$ python3 -q
>>> import numpy as np
>>> np.set_printoptions(suppress=True, linewidth=140)
>>> A = np.loadtxt("a.csv", delimiter=",")
>>> A.round(1) + 0
array([[ 0.6, -0.4, -0.3, -0.1,  0.3],
       [-0.4,  0.8, -0.4, -0.2, -0.5],
       [-0.3, -0.4,  0.9,  0. ,  0.6],
       [-0.1, -0.2,  0. ,  0.7, -0.4],
       [ 0.3, -0.5,  0.6, -0.4,  0.9]])
>>> rank = np.linalg.matrix_rank(A)
>>> rank
np.int64(3)
>>> ns = np.linalg.svd(A)[2][rank:].T
>>> np.linalg.matrix_rank(A.T @ A), np.linalg.matrix_rank(A @ A.T)
(np.int64(3), np.int64(3))
>>> w, evecs = np.linalg.eigh(A)
>>> np.round(np.linalg.svd(A, compute_uv=False), 1) + 0
array([2., 1., 1., 0., 0.])
>>> np.round(np.linalg.eigvalsh(A + -3 * np.eye(5)), 1)
array([-3., -3., -2., -2., -1.])
>>> np.round(evecs.T @ evecs, 1) + 0
array([[1., 0., 0., 0., 0.],
       [0., 1., 0., 0., 0.],
       [0., 0., 1., 0., 0.],
       [0., 0., 0., 1., 0.],
       [0., 0., 0., 0., 1.]])
>>> theta = np.radians(36)
>>> Rm = np.eye(5)
>>> Rm[1, 1] = Rm[4, 4] = np.cos(theta)
>>> Rm[1, 4], Rm[4, 1] = -np.sin(theta), np.sin(theta)
>>> Rm.round(1)
array([[ 1. ,  0. ,  0. ,  0. ,  0. ],
       [ 0. ,  0.8,  0. ,  0. , -0.6],
       [ 0. ,  0. ,  1. ,  0. ,  0. ],
       [ 0. ,  0. ,  0. ,  1. ,  0. ],
       [ 0. ,  0.6,  0. ,  0. ,  0.8]])
>>> Y = A @ Rm.T
>>> round(float(np.linalg.det(Rm)), 1), np.round(np.trace(Rm), 1)
(1.0, np.float64(4.6))
>>> Y.round(1) + 0
array([[ 0.6, -0.5, -0.3, -0.1,  0. ],
       [-0.4,  0.9, -0.4, -0.2,  0. ],
       [-0.3, -0.7,  0.9,  0. ,  0.2],
       [-0.1,  0.1,  0. ,  0.7, -0.5],
       [ 0.3, -1. ,  0.6, -0.4,  0.4]])
>>> np.allclose(np.linalg.norm(A, axis=1), np.linalg.norm(Y, axis=1))
True
>>> round(float(np.linalg.det(A)), 1)
0.0
>>> assert A == A.T
Traceback (most recent call last):
  File "<python-input-22>", line 1, in <module>
    assert A == A.T
           ^^^^^^^^
ValueError: The truth value of an array with more than one element is ambiguous. Use a.any() or a.all()
>>> w, evecs = np.linalg.eigh(A)
>>> x0 = np.array([-1, 2, 1, -3, 0])
>>> (np.sign(evecs[:, -1].round(6)) == np.sign(evecs[0, -1].round(6))).astype(int)
array([1, 0, 1, 0, 1])
>>> np.round(x0 @ A @ x0 / (x0 @ x0), 1), np.round(w[0], 1), np.round(w[-1], 1)
(np.float64(1.0), np.float64(-0.0), np.float64(2.0))
>>> rng = np.random.default_rng(804)
>>> X = np.eye(2, dtype=int)[rng.permutation(2)] * np.array([0, 3])
>>> X
array([[0, 0],
       [0, 3]])
>>> G = X.T @ X
>>> np.diag(G)
array([0, 9])
>>> np.allclose(G, G.T)
True
>>> G
array([[0, 0],
       [0, 9]])
>>> np.round(np.linalg.svd(X, compute_uv=False) ** 2, 1)
array([9., 0.])
>>> np.linalg.matrix_rank(G)
np.int64(1)
>>> np.trace(G), (X ** 2).sum()
(np.int64(9), np.int64(9))
>>> X @ X
array([[0, 0],
       [0, 9]])
>>> round(float(np.linalg.det(X)), 1)
0.0
>>> (np.linalg.matrix_power((X != 0) + (X.T != 0) + np.eye(2), 2) > 0).astype(int)
array([[1, 0],
       [0, 1]])
>>> np.round(np.sort(np.linalg.eigvals(X).real), 1)
array([0., 3.])
>>> X @ X.T
array([[0, 0],
       [0, 9]])
>>> X.T @ X
array([[0, 0],
       [0, 9]])
>>> np.round(np.linalg.pinv(X), 1)
array([[0. , 0. ],
       [0. , 0.3]])
>>> np.round(np.linalg.svd(X, compute_uv=False), 1)
array([3., 0.])
>>> rank = np.linalg.matrix_rank(X)
>>> rank
np.int64(1)
>>> ns = np.linalg.svd(X)[2][rank:].T
>>> ns[:, 0] / ns[np.abs(ns[:, 0]).round(6).argmax(), 0]
array([1., 0.])
>>> ns.shape
(2, 1)
>>> [int(np.linalg.matrix_rank(np.delete(X, i, axis=0))) for i in range(2)]
[1, 0]
>>> X @ ns
array([[0.],
       [0.]])
>>> Y = np.array([[2, 2, 0, 1, -2],
...     [-1, 2, 2, -2, -1],
...     [1, 2, 1, -2, -2],
...     [1, 0, 2, 2, -1],
...     [0, -2, 0, 0, 2]])
>>> Y[-1] = Y[0]
>>> W0 = Y + 0.1 * np.eye(5)
>>> W0
array([[ 2.1,  2. ,  0. ,  1. , -2. ],
       [-1. ,  2.1,  2. , -2. , -1. ],
       [ 1. ,  2. ,  1.1, -2. , -2. ],
       [ 1. ,  0. ,  2. ,  2.1, -1. ],
       [ 2. ,  2. ,  0. ,  1. , -1.9]])
>>> q = W0.astype(float).copy()
>>> for j in range(5):
...     q[:, j] -= q[:, :j] @ (q[:, :j].T @ q[:, j])
...     q[:, j] /= np.linalg.norm(q[:, j])
... 
>>> q.round(1) + 0
array([[ 0.6,  0.2, -0.2,  0.2, -0.7],
       [-0.3,  0.9,  0.2,  0.3,  0. ],
       [ 0.3,  0.4,  0.1, -0.9,  0. ],
       [ 0.3, -0.2,  0.9,  0.1,  0. ],
       [ 0.6,  0.2, -0.2,  0.3,  0.7]])
>>> idx = rng.permutation(5)
>>> idx
array([3, 0, 2, 1, 4])
>>> Y = W0[idx][:, idx]
>>> Y
array([[ 2.1,  1. ,  2. ,  0. , -1. ],
       [ 1. ,  2.1,  0. ,  2. , -2. ],
       [-2. ,  1. ,  1.1,  2. , -2. ],
       [-2. , -1. ,  2. ,  2.1, -1. ],
       [ 1. ,  2. ,  0. ,  2. , -1.9]])
>>> np.allclose(Y, W0)
False
>>> np.trace(Y)
np.float64(5.5)
>>> np.diag(Y)
array([ 2.1,  2.1,  1.1,  2.1, -1.9])
>>> left, s, Vt = np.linalg.svd(W0, full_matrices=False)
>>> s.round(1) + 0
array([6.2, 4.4, 2.6, 0.9, 0. ])
>>> np.round(s / s[0], 1) + 0
array([1. , 0.7, 0.4, 0.2, 0. ])
>>> np.round(left.T @ left, 1) + 0
array([[1., 0., 0., 0., 0.],
       [0., 1., 0., 0., 0.],
       [0., 0., 1., 0., 0.],
       [0., 0., 0., 1., 0.],
       [0., 0., 0., 0., 1.]])
>>> round(float(np.sqrt((s ** 2).sum())), 1), round(np.linalg.norm(W0), 1)
(8.1, np.float64(8.1))
>>> np.abs(left[:, 0]).round(6).argmax()
np.int64(0)
>>> np.round(Vt @ Vt.T, 1) + 0
array([[1., 0., 0., 0., 0.],
       [0., 1., 0., 0., 0.],
       [0., 0., 1., 0., 0.],
       [0., 0., 0., 1., 0.],
       [0., 0., 0., 0., 1.]])
>>> np.round(left.T @ W0 @ Vt.T, 1) + 0
array([[6.2, 0. , 0. , 0. , 0. ],
       [0. , 4.4, 0. , 0. , 0. ],
       [0. , 0. , 2.6, 0. , 0. ],
       [0. , 0. , 0. , 0.9, 0. ],
       [0. , 0. , 0. , 0. , 0. ]])
>>> left.shape, s.shape, Vt.shape
((5, 5), (5,), (5, 5))
>>> np.round(np.cumsum(s ** 2) / np.sum(s ** 2), 1)
array([0.6, 0.9, 1. , 1. , 1. ])
>>> (s > 1e-8).sum()
np.int64(5)
>>> P = np.triu(np.array([[1, 0, 3, -2, -2],
...     [1, -1, 0, 0, -1],
...     [1, 2, -3, 1, 3],
...     [-2, -3, -3, 2, -3],
...     [-2, 1, 0, -2, 0]]), 1) + np.eye(5)
>>> Y = P @ W0 @ np.linalg.inv(P)
>>> Y.round(1)
array([[  -0.9,    4. ,    2. ,  -15. ,  -51. ],
       [  -3. ,    0.1,   11. ,  -20. ,  -98. ],
       [   8. ,    8. ,  -20.9,   40. ,  198. ],
       [  -5. ,   -6. ,   17. ,  -27.9, -146. ],
       [   2. ,    2. ,   -6. ,   11. ,   55.1]])
>>> data = np.load("x.npy")
>>> data
array([[5., 4., 4., 0.],
       [4., 5., 4., 0.],
       [4., 4., 5., 0.],
       [0., 0., 0., 5.]])
>>> P = np.triu(np.array([[5, 1, 3, 0], [5, 0, 2, 5], [3, 0, 0, 2], [3, 5, 2, 5]]), 1) + np.eye(4)
>>> Y = P @ data @ np.linalg.inv(P)
>>> round(np.linalg.det(Y), 1)
np.float64(65.0)
>>> Y
array([[ 21.,   0., -40.,  80.],
       [ 12.,   1., -24.,  68.],
       [  4.,   0.,  -7.,  24.],
       [  0.,   0.,   0.,   5.]])
>>> P @ data - data @ P
array([[ 16.,  12.,  -4., -28.],
       [  8.,   4., -12.,  -8.],
       [  0.,  -4., -20., -20.],
       [  0.,   0.,   0.,   0.]])
>>> left, s, Vt = np.linalg.svd(X)
>>> evecs = Vt[:(s > 1e-8).sum()]
>>> x0 = X[0] + 3 * X[1] + rng.integers(2) * np.eye(2)[0]
>>> x0
array([1., 9.])
>>> round(float(np.linalg.norm(x0 - evecs.T @ evecs @ x0)), 1)
1.0
>>> np.linalg.matrix_rank(np.vstack([X, x0]))
np.int64(2)
>>> evecs.T @ evecs
array([[0., 0.],
       [0., 1.]])
>>> low = np.linalg.cholesky(data)
>>> data / np.sqrt(np.outer(np.diag(data), np.diag(data)))
array([[1. , 0.8, 0.8, 0. ],
       [0.8, 1. , 0.8, 0. ],
       [0.8, 0.8, 1. , 0. ],
       [0. , 0. , 0. , 1. ]])
>>> round(float(np.prod(np.diag(low)) ** 2), 1), round(float(np.linalg.det(data)), 1)
(65.0, 65.0)
>>> low.round(1)
array([[2.2, 0. , 0. , 0. ],
       [1.8, 1.3, 0. , 0. ],
       [1.8, 0.6, 1.2, 0. ],
       [0. , 0. , 0. , 2.2]])
>>> np.linalg.eigvalsh(data).min() > 0
np.True_
